% ipython --no-banner

In [1]: import numpy as np

In [2]: np.set_printoptions(precision=2, suppress=True, linewidth=200)

In [3]: A = np.load("layer12.npy")

In [4]: A
Out[4]: 
array([[ 0,  0,  0,  0,  0,  0,  0,  0,  0],
       [ 0, -3,  0,  0,  0,  0,  0,  0,  0],
       [ 3, -4, -2,  0,  0,  0,  0,  0,  0],
       [ 2, -2,  5,  5,  0,  0,  0,  0,  0],
       [-3, -1, -1, -5, -4,  0,  0,  0,  0],
       [-1, -1,  1, -5, -1, -5,  0,  0,  0],
       [ 1,  5, -5,  0,  5, -1,  3,  0,  0],
       [-3,  2,  4,  1,  1, -4, -4,  2,  0],
       [-4, -3, -4, -1, -5,  2, -5,  5,  3]])

In [5]: # triangular

In [6]: np.prod(np.diag(A)), round(np.linalg.det(A), 2)
Out[6]: (np.int64(0), np.float64(0.0))

In [7]: A @ A
Out[7]: 
array([[  0,   0,   0,   0,   0,   0,   0,   0,   0],
       [  0,   9,   0,   0,   0,   0,   0,   0,   0],
       [ -6,  20,   4,   0,   0,   0,   0,   0,   0],
       [ 25, -24,  15,  25,   0,   0,   0,   0,   0],
       [ -1,  21, -19,  -5,  16,   0,   0,   0,   0],
       [  1,  15, -31,   5,   9,  25,   0,   0,   0],
       [-26,  16, -11, -20,  -4,   2,   9,   0,   0],
       [  5, -37,  20,  22, -18,  16, -20,   4,   0],
       [-33,   6,  43,  12, -17, -19, -50,  25,   9]])

In [8]: [int(np.linalg.matrix_rank(np.linalg.matrix_power(A, p))) for p in range(1, 10)]
Out[8]: [8, 8, 8, 8, 8, 8, 8, 8, 8]

In [9]: np.sort(np.linalg.eigvals(A))
Out[9]: array([-5., -4., -3., -2.,  0.,  2.,  3.,  3.,  5.])

In [10]: Uu, s, Vt = np.linalg.svd(A)

In [11]: evecs = Vt[:(s > 1e-8).sum()]

In [12]: rng = np.random.default_rng(2560)

In [13]: x0 = A[0] + 2 * A[6] + rng.integers(2) * np.eye(9)[5]

In [14]: x0
Out[14]: array([  2.,  10., -10.,   0.,  10.,  -1.,   6.,   0.,   0.])

In [15]: np.linalg.matrix_rank(np.vstack([A, x0]))
Out[15]: np.int64(9)

In [16]: np.diag(evecs.T @ evecs)
Out[16]: array([0.96, 1.  , 0.92, 0.87, 0.94, 0.89, 0.98, 0.51, 0.93])

In [17]: np.round(np.linalg.norm(x0 - evecs.T @ evecs @ x0), 2)
Out[17]: np.float64(0.34)

In [18]: theta = np.radians(120)

In [19]: R = np.eye(9)

In [20]: R[6, 6] = R[3, 3] = np.cos(theta)

In [21]: R[6, 3], R[3, 6] = -np.sin(theta), np.sin(theta)

In [22]: R
Out[22]: 
array([[ 1.  ,  0.  ,  0.  ,  0.  ,  0.  ,  0.  ,  0.  ,  0.  ,  0.  ],
       [ 0.  ,  1.  ,  0.  ,  0.  ,  0.  ,  0.  ,  0.  ,  0.  ,  0.  ],
       [ 0.  ,  0.  ,  1.  ,  0.  ,  0.  ,  0.  ,  0.  ,  0.  ,  0.  ],
       [ 0.  ,  0.  ,  0.  , -0.5 ,  0.  ,  0.  ,  0.87,  0.  ,  0.  ],
       [ 0.  ,  0.  ,  0.  ,  0.  ,  1.  ,  0.  ,  0.  ,  0.  ,  0.  ],
       [ 0.  ,  0.  ,  0.  ,  0.  ,  0.  ,  1.  ,  0.  ,  0.  ,  0.  ],
       [ 0.  ,  0.  ,  0.  , -0.87,  0.  ,  0.  , -0.5 ,  0.  ,  0.  ],
       [ 0.  ,  0.  ,  0.  ,  0.  ,  0.  ,  0.  ,  0.  ,  1.  ,  0.  ],
       [ 0.  ,  0.  ,  0.  ,  0.  ,  0.  ,  0.  ,  0.  ,  0.  ,  1.  ]])

In [23]: B = A @ R.T

In [24]: np.allclose(np.linalg.norm(A, axis=1), np.linalg.norm(B, axis=1))
Out[24]: True

In [25]: np.abs(B - A).max(axis=0)
Out[25]: array([0.  , 0.  , 0.  , 7.5 , 0.  , 0.  , 8.37, 0.  , 0.  ])

In [26]: rank = np.linalg.matrix_rank(A)

In [27]: rank
Out[27]: np.int64(8)

In [28]: null = np.linalg.svd(A)[2][rank:].T

In [29]: np.round(A @ null, 2) + 0
Out[29]: 
array([[0.],
       [0.],
       [0.],
       [0.],
       [0.],
       [0.],
       [0.],
       [0.],
       [0.]])

In [30]: np.round(null[:, 0] / null[np.abs(null[:, 0]).round(6).argmax(), 0], 2) + 0
Out[30]: array([ 0.27,  0.  ,  0.41, -0.52,  0.34,  0.48,  0.18,  1.  , -0.37])

In [31]: [int(np.linalg.matrix_rank(A[:i])) for i in range(1, len(A) + 1)]
Out[31]: [0, 1, 2, 3, 4, 5, 6, 7, 8]

In [32]: np.allclose(A @ null, 0)
Out[32]: True

In [33]: X = np.load("case8.npy")

In [34]: X
Out[34]: 
array([[0, 0, 0, 1, 0, 0, 1, 1],
       [0, 0, 0, 0, 0, 1, 0, 0],
       [0, 0, 0, 0, 0, 0, 1, 0],
       [1, 0, 0, 0, 1, 0, 0, 0],
       [0, 0, 0, 1, 0, 0, 0, 1],
       [0, 1, 0, 0, 0, 0, 0, 0],
       [1, 0, 1, 0, 0, 0, 0, 1],
       [1, 0, 0, 0, 1, 0, 1, 0]])

In [35]: # equal to its transpose

In [36]: x0 = np.array([1, 2, 0, 2, 0, 2, 2, 0])

In [37]: h = np.maximum(X @ x0, 0)

In [38]: X.T @ h
Out[38]: array([5, 2, 1, 6, 4, 2, 9, 7])

In [39]: np.flatnonzero(h > 1e-9)
Out[39]: array([0, 1, 2, 3, 4, 5, 6, 7])
